$ python -q
>>> import numpy as np
>>> from numpy import linalg as LA
>>> np.set_printoptions(precision=2, suppress=True, linewidth=200, legacy="1.25")
>>> rng = np.random.default_rng(4289)
>>> lab = rng.integers(0, 3, 8)
>>> M = (lab[:, None] == lab) * 5 + np.eye(8)
>>> M
array([[6., 5., 0., 0., 5., 0., 0., 0.],
       [5., 6., 0., 0., 5., 0., 0., 0.],
       [0., 0., 6., 5., 0., 0., 5., 0.],
       [0., 0., 5., 6., 0., 0., 5., 0.],
       [5., 5., 0., 0., 6., 0., 0., 0.],
       [0., 0., 0., 0., 0., 6., 0., 5.],
       [0., 0., 5., 5., 0., 0., 6., 0.],
       [0., 0., 0., 0., 0., 5., 0., 6.]])
>>> # 3 groups of indices that never mix
>>> left, s, VT = LA.svd(M)
>>> np.argmax(s[:-1] / (s[1:] + 1e-6)) + 1
3
>>> A2 = left[:, :3] @ np.diag(s[:3]) @ VT[:3]
>>> print(LA.matrix_rank(A2))
3
>>> print(np.round(np.abs(M - A2).max(), 2))
0.67
>>> np.round(LA.norm(M - A2) / LA.norm(M), 2)
0.09
>>> A2
array([[5.33, 5.33, 0.  , 0.  , 5.33, 0.  , 0.  , 0.  ],
       [5.33, 5.33, 0.  , 0.  , 5.33, 0.  , 0.  , 0.  ],
       [0.  , 0.  , 5.33, 5.33, 0.  , 0.  , 5.33, 0.  ],
       [0.  , 0.  , 5.33, 5.33, 0.  , 0.  , 5.33, 0.  ],
       [5.33, 5.33, 0.  , 0.  , 5.33, 0.  , 0.  , 0.  ],
       [0.  , 0.  , 0.  , 0.  , 0.  , 5.5 , 0.  , 5.5 ],
       [0.  , 0.  , 5.33, 5.33, 0.  , 0.  , 5.33, 0.  ],
       [0.  , 0.  , 0.  , 0.  , 0.  , 5.5 , 0.  , 5.5 ]])
>>> print((M + M.T) / 2)
[[6. 5. 0. 0. 5. 0. 0. 0.]
 [5. 6. 0. 0. 5. 0. 0. 0.]
 [0. 0. 6. 5. 0. 0. 5. 0.]
 [0. 0. 5. 6. 0. 0. 5. 0.]
 [5. 5. 0. 0. 6. 0. 0. 0.]
 [0. 0. 0. 0. 0. 6. 0. 5.]
 [0. 0. 5. 5. 0. 0. 6. 0.]
 [0. 0. 0. 0. 0. 5. 0. 6.]]
>>> print(np.sort(np.abs(LA.eigvals(M))))
[ 1.  1.  1.  1.  1. 11. 16. 16.]
>>> M @ M
array([[86., 85.,  0.,  0., 85.,  0.,  0.,  0.],
       [85., 86.,  0.,  0., 85.,  0.,  0.,  0.],
       [ 0.,  0., 86., 85.,  0.,  0., 85.,  0.],
       [ 0.,  0., 85., 86.,  0.,  0., 85.,  0.],
       [85., 85.,  0.,  0., 86.,  0.,  0.,  0.],
       [ 0.,  0.,  0.,  0.,  0., 61.,  0., 60.],
       [ 0.,  0., 85., 85.,  0.,  0., 86.,  0.],
       [ 0.,  0.,  0.,  0.,  0., 60.,  0., 61.]])
>>> np.trace(M)
48.0
>>> w, V = LA.eigh(M)
>>> vec = np.array([-5, -4, -9, 6, -8, -3, -5, 2])
>>> print(V * np.sqrt(w) @ V.T)
[[2.   1.   0.   0.   1.   0.   0.   0.  ]
 [1.   2.   0.   0.   1.   0.   0.   0.  ]
 [0.   0.   2.   1.   0.   0.   1.   0.  ]
 [0.   0.   1.   2.   0.   0.   1.   0.  ]
 [1.   1.   0.   0.   2.   0.   0.   0.  ]
 [0.   0.   0.   0.   0.   2.16 0.   1.16]
 [0.   0.   1.   1.   0.   0.   2.   0.  ]
 [0.   0.   0.   0.   0.   1.16 0.   2.16]]
>>> V * np.abs(w) @ V.T
array([[6., 5., 0., 0., 5., 0., 0., 0.],
       [5., 6., 0., 0., 5., 0., 0., 0.],
       [0., 0., 6., 5., 0., 0., 5., 0.],
       [0., 0., 5., 6., 0., 0., 5., 0.],
       [5., 5., 0., 0., 6., 0., 0., 0.],
       [0., 0., 0., 0., 0., 6., 0., 5.],
       [0., 0., 5., 5., 0., 0., 6., 0.],
       [0., 0., 0., 0., 0., 5., 0., 6.]])
>>> np.abs(M).sum(axis=1).max(), np.round(np.abs(w).max(), 2)
(16.0, 16.0)
>>> vec @ M @ vec
2030.0
>>> LA.eigvalsh(M[1:, 1:])
array([ 1.,  1.,  1.,  1., 11., 11., 16.])
>>> w, V = LA.eigh(M)
>>> print(LA.eigvalsh(M + -2 * np.eye(8)))
[-1. -1. -1. -1. -1.  9. 14. 14.]
>>> LA.svd(M, compute_uv=False)
array([16., 16., 11.,  1.,  1.,  1.,  1.,  1.])
>>> (w > 1e-8).sum(), (w < -1e-8).sum()
(8, 0)
>>> print(np.unique(w.round(6) + 0, return_counts=True)[1])
[5 1 2]
>>> A2 = M / np.sqrt((M ** 2).mean(axis=1, keepdims=True))
>>> LA.matrix_rank(M - M.mean(axis=1, keepdims=True))
7
>>> A = np.loadtxt("case18.csv", delimiter=",")
>>> A
array([[ 1.,  0.,  0.,  0.],
       [ 5.,  1.,  0.,  0.],
       [ 2., -1.,  1.,  0.],
       [-6.,  7., -2.,  1.]])
>>> print(round(np.log10(LA.cond(A))))
2
>>> print([round(float(x), 2) for x in LA.svd(A, compute_uv=False)[:3]])
[10.16, 4.39, 0.65]
>>> round(LA.norm(A, 2) / LA.norm(A), 2)
0.92
>>> W0 = np.load("x.npy")
>>> W0
array([[0, 2, 1, 2, 1],
       [2, 3, 1, 3, 0],
       [0, 3, 1, 3, 0],
       [2, 1, 0, 0, 3],
       [3, 3, 0, 2, 3],
       [0, 1, 1, 0, 0],
       [1, 3, 3, 2, 0]])
>>> proj = W0 @ LA.solve(W0.T @ W0, W0.T)
>>> np.diag(proj)
array([0.68, 0.75, 0.69, 0.6 , 0.67, 0.74, 0.87])
>>> np.round(LA.eigvalsh(proj), 2) + 0
array([0., 0., 1., 1., 1., 1., 1.])
>>> np.trace(proj)
5.0
>>> A2 = np.c_[W0[:, :2] @ np.array([[2, 2], [0, 2]]), np.array([-1, 1, 2, 3, -2, -2, 1])]
>>> A2
array([[ 0,  4, -1],
       [ 4, 10,  1],
       [ 0,  6,  2],
       [ 4,  6,  3],
       [ 6, 12, -2],
       [ 0,  2, -2],
       [ 2,  8,  1]])
>>> np.round(LA.lstsq(W0, A2[:, 0])[0], 2) + 0
array([2., 0., 0., 0., 0.])
>>> LA.matrix_rank(np.c_[W0, A2])
6
>>> w1 = np.array([[2, 4], [0, -5], [0, -5]])
>>> b = np.array([1, 1])
>>> H = np.maximum(A2 @ w1 + b, 0)
>>> print(H)
[[ 1  0]
 [ 9  0]
 [ 1  0]
 [ 9  0]
 [13  0]
 [ 1  1]
 [ 5  0]]
>>> print((H > 0).astype(int))
[[1 0]
 [1 0]
 [1 0]
 [1 0]
 [1 0]
 [1 1]
 [1 0]]
>>> Z = np.array([[-4, -2, -9], [-8, -2, 7]])
>>> w1 @ Z
array([[-40, -12,  10],
       [ 40,  10, -35],
       [ 40,  10, -35]])
>>> A2 = np.array([[-0.4, -2.1, -1.0],
...     [2.0, -1.1, -2.0],
...     [2.2, 1.0, 1.3],
...     [0.6, -0.2, 0.2],
...     [-0.9, -0.5, -1.5],
...     [0.1, 0.5, 0.9],
...     [1.6, 1.5, 0.7],
...     [-1.8, 0.5, -2.0],
...     [0.5, 1.7, -0.4],
...     [-0.3, -1.2, -0.7],
...     [0.3, 0.5, 1.0]])
>>> Z = np.array([[-0.3, -0.5, 0.6, 0.1, 2.9, -0.2],
...     [2.2, 0.8, -0.7, -1.1, 0.4, 0.3],
...     [-1.0, -0.5, 1.5, 0.0, -0.7, -0.7]])
>>> K = A2 @ Z
>>> K
array([[-3.5 , -0.98, -0.27,  2.27, -1.3 ,  0.15],
       [-1.02, -0.88, -1.03,  1.41,  6.76,  0.67],
       [ 0.24, -0.95,  2.57, -0.88,  5.87, -1.05],
       [-0.82, -0.56,  0.8 ,  0.28,  1.52, -0.32],
       [ 0.67,  0.8 , -2.44,  0.46, -1.76,  1.08],
       [ 0.17, -0.1 ,  1.06, -0.54, -0.14, -0.5 ],
       [ 2.12,  0.05,  0.96, -1.49,  4.75, -0.36],
       [ 3.64,  2.3 , -4.43, -0.73, -3.62,  1.91],
       [ 3.99,  1.31, -1.49, -1.82,  2.41,  0.69],
       [-1.85, -0.46, -0.39,  1.29, -0.86,  0.19],
       [ 0.01, -0.25,  1.33, -0.52,  0.37, -0.61]])
>>> A2 = np.array([[-1, 5, -3],
...     [5, 3, 4],
...     [-3, -3, 1],
...     [4, 3, -2],
...     [-1, -4, 1],
...     [-5, 0, -1]])
>>> print(LA.matrix_rank(K @ A2))
3
>>> LA.matrix_rank(np.vstack([K, A2.T]))
6
>>> print(np.einsum("ij->j", K))
[ 3.65  0.28 -3.33 -0.27 14.    1.85]
>>> K.sum(axis=0)
array([ 3.65,  0.28, -3.33, -0.27, 14.  ,  1.85])
>>> np.round(LA.svd(K, compute_uv=False), 2) + 0
array([12.09,  9.01,  5.4 ,  0.  ,  0.  ,  0.  ])
>>> K.mean(axis=0)
array([ 0.33,  0.03, -0.3 , -0.02,  1.27,  0.17])
>>> LA.matrix_rank(K)
3
>>> np.abs(K).max()
6.76
>>> feats = np.load("m.npy")
>>> feats
array([[-3,  3, -2,  2],
       [ 2, -3,  3, -2],
       [-2,  2, -3,  3],
       [ 3, -2,  2, -3]])
>>> np.kron(np.eye(2, dtype=int), feats)
array([[-3,  3, -2,  2,  0,  0,  0,  0],
       [ 2, -3,  3, -2,  0,  0,  0,  0],
       [-2,  2, -3,  3,  0,  0,  0,  0],
       [ 3, -2,  2, -3,  0,  0,  0,  0],
       [ 0,  0,  0,  0, -3,  3, -2,  2],
       [ 0,  0,  0,  0,  2, -3,  3, -2],
       [ 0,  0,  0,  0, -2,  2, -3,  3],
       [ 0,  0,  0,  0,  3, -2,  2, -3]])
>>> np.round(LA.det(2 * feats), 2), np.round(LA.det(feats), 2)
(-0.0, -0.0)
>>> round(float(LA.det(feats.T)), 2)
0.0
>>> np.round(LA.eigvals(feats), 2) + 0
array([-10.+0.j,  -1.+1.j,  -1.-1.j,   0.+0.j])
>>> np.einsum("ij,ji->", feats, feats)
100
>>> t3 = np.stack([feats, -3 * feats, feats[::-1]])
>>> LA.matrix_rank(t3)
array([3, 3, 3])
>>> np.round(LA.det(t3), 2) + 0
array([0., 0., 0.])
>>> lab = rng.permutation(4)
>>> lab
array([3, 1, 0, 2])
>>> A2 = feats[lab][:, lab]
>>> print(np.trace(A2))
-12
>>> mat = np.loadtxt("run16.csv", delimiter=",")
>>> mat
array([[-2., -5.,  3.,  2.,  1., -3.,  0.,  5.,  5.],
       [ 5., -2., -5.,  3.,  2.,  1., -3.,  0.,  5.],
       [ 5.,  5., -2., -5.,  3.,  2.,  1., -3.,  0.],
       [ 0.,  5.,  5., -2., -5.,  3.,  2.,  1., -3.],
       [-3.,  0.,  5.,  5., -2., -5.,  3.,  2.,  1.],
       [ 1., -3.,  0.,  5.,  5., -2., -5.,  3.,  2.],
       [ 2.,  1., -3.,  0.,  5.,  5., -2., -5.,  3.],
       [ 3.,  2.,  1., -3.,  0.,  5.,  5., -2., -5.],
       [-5.,  3.,  2.,  1., -3.,  0.,  5.,  5., -2.]])
>>> O, V = LA.qr(mat[:, :2])[0], LA.qr(mat[:, 2:])[0]
>>> s = LA.svd(O.T @ V, compute_uv=False)
>>> (s > 0.9).sum()
0
>>> np.degrees(np.arccos(s.clip(0, 1)))
array([34.51, 35.29])
>>> np.round(LA.norm(O @ O.T - V @ V.T, 2), 2)
1.0
>>> r0, g = mat[5], mat[1]
>>> r0 @ g
59.0
>>> pr = (r0 @ g) / (r0 @ r0) * r0
>>> print(np.round((g - pr) @ r0, 2))
-0.0
>>> np.outer(r0, g)
array([[  5.,  -2.,  -5.,   3.,   2.,   1.,  -3.,   0.,   5.],
       [-15.,   6.,  15.,  -9.,  -6.,  -3.,   9.,  -0., -15.],
       [  0.,  -0.,  -0.,   0.,   0.,   0.,  -0.,   0.,   0.],
       [ 25., -10., -25.,  15.,  10.,   5., -15.,   0.,  25.],
       [ 25., -10., -25.,  15.,  10.,   5., -15.,   0.,  25.],
       [-10.,   4.,  10.,  -6.,  -4.,  -2.,   6.,  -0., -10.],
       [-25.,  10.,  25., -15., -10.,  -5.,  15.,  -0., -25.],
       [ 15.,  -6., -15.,   9.,   6.,   3.,  -9.,   0.,  15.],
       [ 10.,  -4., -10.,   6.,   4.,   2.,  -6.,   0.,  10.]])
>>> pr
array([ 0.58, -1.74,  0.  ,  2.89,  2.89, -1.16, -2.89,  1.74,  1.16])
>>> np.trace(mat)
-18.0
>>> np.sort(np.abs(LA.eigvals(mat)))
array([ 4.58,  4.58,  5.16,  5.16,  5.3 ,  5.3 ,  6.  , 19.11, 19.11])
>>> (mat + mat.T) / 2
array([[-2.,  0.,  4.,  1., -1., -1.,  1.,  4.,  0.],
       [ 0., -2.,  0.,  4.,  1., -1., -1.,  1.,  4.],
       [ 4.,  0., -2.,  0.,  4.,  1., -1., -1.,  1.],
       [ 1.,  4.,  0., -2.,  0.,  4.,  1., -1., -1.],
       [-1.,  1.,  4.,  0., -2.,  0.,  4.,  1., -1.],
       [-1., -1.,  1.,  4.,  0., -2.,  0.,  4.,  1.],
       [ 1., -1., -1.,  1.,  4.,  0., -2.,  0.,  4.],
       [ 4.,  1., -1., -1.,  1.,  4.,  0., -2.,  0.],
       [ 0.,  4.,  1., -1., -1.,  1.,  4.,  0., -2.]])
>>> np.allclose(mat @ mat.T, mat.T @ mat)
True
>>> print(LA.matrix_power(mat, 3))
[[ 1386.  -411. -1503.    10.  1533.   609. -1270. -1107.   969.]
 [  969.  1386.  -411. -1503.    10.  1533.   609. -1270. -1107.]
 [-1107.   969.  1386.  -411. -1503.    10.  1533.   609. -1270.]
 [-1270. -1107.   969.  1386.  -411. -1503.    10.  1533.   609.]
 [  609. -1270. -1107.   969.  1386.  -411. -1503.    10.  1533.]
 [ 1533.   609. -1270. -1107.   969.  1386.  -411. -1503.    10.]
 [   10.  1533.   609. -1270. -1107.   969.  1386.  -411. -1503.]
 [-1503.    10.  1533.   609. -1270. -1107.   969.  1386.  -411.]
 [ -411. -1503.    10.  1533.   609. -1270. -1107.   969.  1386.]]
>>> print(np.allclose(mat, mat.T))
False
>>> np.round(np.abs(LA.eigvals(mat)).max(), 2)
19.11
>>> lab = rng.permutation(9)
>>> lab
array([8, 3, 6, 0, 2, 7, 4, 1, 5])
>>> A2 = mat[lab][:, lab]
>>> np.allclose(A2, mat)
False
>>> np.trace(A2)
-18.0
>>> np.diag(A2)
array([-2., -2., -2., -2., -2., -2., -2., -2., -2.])
>>> X = np.abs(np.array([[3, -2, -3, 2, -1],
...     [2, 3, -2, -3, 1],
...     [0, -1, 3, -1, -2],
...     [-2, -1, -3, 1, 2],
...     [-1, 1, -3, 3, -1]])) + np.eye(5)
>>> X = X / X.sum(axis=1, keepdims=True)
>>> X
array([[0.33, 0.17, 0.25, 0.17, 0.08],
       [0.17, 0.33, 0.17, 0.25, 0.08],
       [0.  , 0.12, 0.5 , 0.12, 0.25],
       [0.2 , 0.1 , 0.3 , 0.2 , 0.2 ],
       [0.1 , 0.1 , 0.3 , 0.3 , 0.2 ]])
>>> def softmax(z):
...     e = np.exp(z - z.max(axis=-1, keepdims=True))
...     return e / e.sum(axis=-1, keepdims=True)
... 
>>> softmax(W0).sum(axis=1)
array([1., 1., 1., 1., 1., 1., 1.])
>>> softmax(W0[2])
array([0.02, 0.45, 0.06, 0.45, 0.02])
>>> scores = W0 @ W0.T / np.sqrt(5)
>>> np.round(softmax(scores), 2) + 0
array([[0.06, 0.23, 0.23, 0.01, 0.23, 0.  , 0.23],
       [0.01, 0.54, 0.09, 0.  , 0.22, 0.  , 0.14],
       [0.02, 0.35, 0.35, 0.  , 0.06, 0.  , 0.22],
       [0.  , 0.01, 0.  , 0.14, 0.85, 0.  , 0.  ],
       [0.  , 0.01, 0.  , 0.  , 0.98, 0.  , 0.  ],
       [0.1 , 0.16, 0.16, 0.04, 0.1 , 0.06, 0.38],
       [0.01, 0.18, 0.08, 0.  , 0.03, 0.  , 0.7 ]])
>>> print(softmax(scores)[2] @ W0)
[1.09 2.97 1.39 2.69 0.2 ]
>>> np.round(softmax(scores + np.triu(np.full(scores.shape, -np.inf), 1)), 2) + 0
array([[1.  , 0.  , 0.  , 0.  , 0.  , 0.  , 0.  ],
       [0.01, 0.99, 0.  , 0.  , 0.  , 0.  , 0.  ],
       [0.03, 0.48, 0.48, 0.  , 0.  , 0.  , 0.  ],
       [0.02, 0.04, 0.01, 0.94, 0.  , 0.  , 0.  ],
       [0.  , 0.01, 0.  , 0.  , 0.98, 0.  , 0.  ],
       [0.16, 0.25, 0.25, 0.07, 0.16, 0.1 , 0.  ],
       [0.01, 0.18, 0.08, 0.  , 0.03, 0.  , 0.7 ]])
>>> print(LA.matrix_rank(X))
5
>>> np.abs(X).max()
0.5
>>> print(X.sum(axis=1))
[1. 1. 1. 1. 1.]
>>> LA.svd(X, compute_uv=False)
array([1.04, 0.36, 0.2 , 0.15, 0.03])
>>> X.sum(axis=0)
array([0.8 , 0.82, 1.52, 1.04, 0.82])
